In [1]: import numpy as np

In [2]: from numpy import linalg as LA

In [3]: np.set_printoptions(precision=3, suppress=True, linewidth=120)

In [4]: def tidy(a):
   ...:     return np.round(a, 3) + 0
   ...: 

In [5]: arr = np.load("case5.npy")

In [6]: print(arr)
[[ 5  6  7  8]
 [ 9 10 11 12]
 [13 14 15 16]]

In [7]: Uu, sig, Vh = LA.svd(arr, full_matrices=False)

In [8]: print(tidy(sig / sig[0]))
[1.   0.03 0.  ]

In [9]: print(tidy(sig))
[38.271  1.145  0.   ]

In [10]: print(tidy(np.cumsum(sig ** 2) / np.sum(sig ** 2)))
[0.999 1.    1.   ]

In [11]: print(np.abs(Uu[:, 0]).round(6).argmax())
2

In [12]: print(tidy(np.sqrt((sig ** 2).sum())), tidy(LA.norm(arr)))
38.288 38.288

In [13]: print(Uu.shape, sig.shape, Vh.shape)
(3, 3) (3,) (3, 4)

In [14]: print(np.allclose(Uu * sig @ Vh, arr))
True

In [15]: print(LA.matrix_rank(arr, rtol=0.1))
1

In [16]: print(np.argsort(-LA.norm(arr, axis=0).round(6), kind="stable")[:3])
[3 2 1]

In [17]: print(tidy(LA.norm(arr, 2) / LA.norm(arr)))
1.0

In [18]: rank = LA.matrix_rank(arr)

In [19]: print(rank)
2

In [20]: null = LA.svd(arr)[2][rank:].T

In [21]: print([int(LA.matrix_rank(np.delete(arr, i, axis=0))) for i in range(3)])
[2, 2, 2]

In [22]: print([int(LA.matrix_rank(arr[:, :j + 1])) for j in range(4)])
[1, 2, 2, 2]

In [23]: print(tidy(null @ null.T))
[[ 0.3 -0.4 -0.1  0.2]
 [-0.4  0.7 -0.2 -0.1]
 [-0.1 -0.2  0.7 -0.4]
 [ 0.2 -0.1 -0.4  0.3]]

In [24]: print(np.allclose(arr @ null, 0))
True

In [25]: print(tidy(arr @ null))
[[0. 0.]
 [0. 0.]
 [0. 0.]]

In [26]: print([int(LA.matrix_rank(arr[:i])) for i in range(1, len(arr) + 1)])
[1, 2, 2]

In [27]: other = arr / np.sqrt((arr ** 2).mean(axis=1, keepdims=True))

In [28]: print(arr - arr.mean(axis=1, keepdims=True))
[[-1.5 -0.5  0.5  1.5]
 [-1.5 -0.5  0.5  1.5]
 [-1.5 -0.5  0.5  1.5]]

In [29]: print(tidy(other[2]))
[0.894 0.963 1.031 1.1  ]

In [30]: print(arr.reshape(2, -1))
[[ 5  6  7  8  9 10]
 [11 12 13 14 15 16]]

In [31]: print(arr.ravel(order="F"))
[ 5  9 13  6 10 14  7 11 15  8 12 16]

In [32]: print(arr.reshape(-1, 2))
[[ 5  6]
 [ 7  8]
 [ 9 10]
 [11 12]
 [13 14]
 [15 16]]

In [33]: t3 = arr.reshape(3, 2, -1)

In [34]: print(np.swapaxes(t3, 1, 2)[2])
[[13 15]
 [14 16]]

In [35]: print(np.einsum("ihd,jhd->hij", t3, t3).shape)
(2, 3, 3)

In [36]: print(t3.sum(axis=1))
[[12 14]
 [20 22]
 [28 30]]

In [37]: print(t3.transpose(1, 0, 2))
[[[ 5  6]
  [ 9 10]
  [13 14]]

 [[ 7  8]
  [11 12]
  [15 16]]]

In [38]: print(t3[:, 0])
[[ 5  6]
 [ 9 10]
 [13 14]]

In [39]: print(t3.shape)
(3, 2, 2)

In [40]: J = np.load("w.npy")

In [41]: print(J)
[[-3 -6  0  0 -3]
 [ 0  0  0  0  0]
 [ 1  2  0  0  1]
 [ 2  4  0  0  2]
 [ 2  4  0  0  2]
 [ 0  0  0  0  0]]

In [42]: x0 = np.array([-2, 0, 1, 5, 2])

In [43]: print(J @ np.ones(5))
[-12.   0.   4.   8.   8.   0.]

In [44]: print(LA.norm(J @ x0) <= LA.norm(J, 2) * LA.norm(x0) + 1e-9)
True

In [45]: print(J @ x0)
[0 0 0 0 0 0]

In [46]: Uu, sig, Vh = LA.svd(J)

In [47]: evecs = Vh[:(sig > 1e-8).sum()]

In [48]: rng = np.random.default_rng(447953)

In [49]: x0 = J[0] + 3 * J[2] + rng.integers(2) * np.eye(5)[3]

In [50]: print(x0)
[0. 0. 0. 1. 0.]

In [51]: print(tidy(LA.norm(x0 - evecs.T @ evecs @ x0)))
1.0

In [52]: print(np.allclose(evecs.T @ evecs @ x0, x0))
False

In [53]: print(LA.matrix_rank(np.vstack([J, x0])))
2

In [54]: print(tidy(np.diag(evecs.T @ evecs)))
[0.167 0.667 0.    0.    0.167]

In [55]: print(tidy(evecs.T @ evecs))
[[0.167 0.333 0.    0.    0.167]
 [0.333 0.667 0.    0.    0.333]
 [0.    0.    0.    0.    0.   ]
 [0.    0.    0.    0.    0.   ]
 [0.167 0.333 0.    0.    0.167]]

In [56]: Uu, sig, Vh = LA.svd(J)

In [57]: print(tidy(sig))
[10.392  0.     0.     0.     0.   ]

In [58]: other = Uu[:, :1] @ np.diag(sig[:1]) @ Vh[:1]

In [59]: print(tidy(LA.norm(J - other, 2)), tidy(sig[1]))
0.0 0.0

In [60]: print(LA.matrix_rank(other))
1

In [61]: print(tidy(other))
[[-3. -6.  0.  0. -3.]
 [ 0.  0.  0.  0.  0.]
 [ 1.  2.  0.  0.  1.]
 [ 2.  4.  0.  0.  2.]
 [ 2.  4.  0.  0.  2.]
 [ 0.  0.  0.  0.  0.]]

In [62]: print(tidy(np.abs(J - other).max()))
0.0

In [63]: print(tidy(LA.norm(J - other) / LA.norm(J)))
0.0

In [64]: print(np.abs(J).max())
6

In [65]: print(tidy(LA.svd(J, compute_uv=False)))
[10.392  0.     0.     0.     0.   ]

In [66]: J[6]
Traceback (most recent call last):
  Cell In[66], line 1
    J[6]
IndexError: index 6 is out of bounds for axis 0 with size 6


In [67]: print(J.sum(axis=1))
[-12   0   4   8   8   0]

In [68]: print(tidy(LA.norm(J)))
10.392

In [69]: print(np.allclose(J[:-1].T @ LA.lstsq(J[:-1].T, J[-1])[0], J[-1]))
True

In [70]: m1 = np.array([[-1, 2], [-2, 2], [3, -2]])

In [71]: ang = np.radians(60)

In [72]: R = np.eye(4)

In [73]: R[0, 0] = R[3, 3] = np.cos(ang)

In [74]: R[0, 3], R[3, 0] = -np.sin(ang), np.sin(ang)

In [75]: print(tidy(R))
[[ 0.5    0.     0.    -0.866]
 [ 0.     1.     0.     0.   ]
 [ 0.     0.     1.     0.   ]
 [ 0.866  0.     0.     0.5  ]]

In [76]: other = arr @ R.T

In [77]: print(tidy(other))
[[-4.428  6.     7.     8.33 ]
 [-5.892 10.    11.    13.794]
 [-7.356 14.    15.    19.258]]

In [78]: print(tidy(LA.svd(arr, compute_uv=False)), tidy(LA.svd(other, compute_uv=False)))
[38.271  1.145  0.   ] [38.271  1.145  0.   ]

In [79]: print(tidy(np.abs(other - arr).max(axis=0)))
[20.356  0.     0.     3.258]

In [80]: ang = np.radians(112)

In [81]: R = np.eye(2)

In [82]: R[0, 0] = R[1, 1] = np.cos(ang)

In [83]: R[0, 1], R[1, 0] = -np.sin(ang), np.sin(ang)

In [84]: print(tidy(R))
[[-0.375 -0.927]
 [ 0.927 -0.375]]

In [85]: other = m1 @ R.T

In [86]: print(tidy(np.abs(other - m1).max(axis=0)))
[2.269 5.531]

In [87]: print(tidy(LA.det(R)), tidy(np.trace(R)))
1.0 -0.749

In [88]: print(np.allclose(m1 @ m1.T, other @ other.T))
True

In [89]: print(tidy(LA.svd(m1, compute_uv=False)), tidy(LA.svd(other, compute_uv=False)))
[5.004 0.979] [5.004 0.979]

In [90]: other = m1 / LA.norm(m1, axis=1, keepdims=True)

In [91]: G = other @ other.T

In [92]: print(tidy(LA.norm(other, axis=1)))
[1. 1. 1.]

In [93]: print((G - 2 * np.eye(3)).round(6).argmax(axis=1))
[1 0 0]

In [94]: print(tidy(np.degrees(np.arccos(np.clip(G[2, 0], -1, 1)))))
150.255

In [95]: print((np.abs(G) > 0.9).astype(int))
[[1 1 0]
 [1 1 1]
 [0 1 1]]

In [96]: print(tidy(G[2]))
[-0.868 -0.981  1.   ]
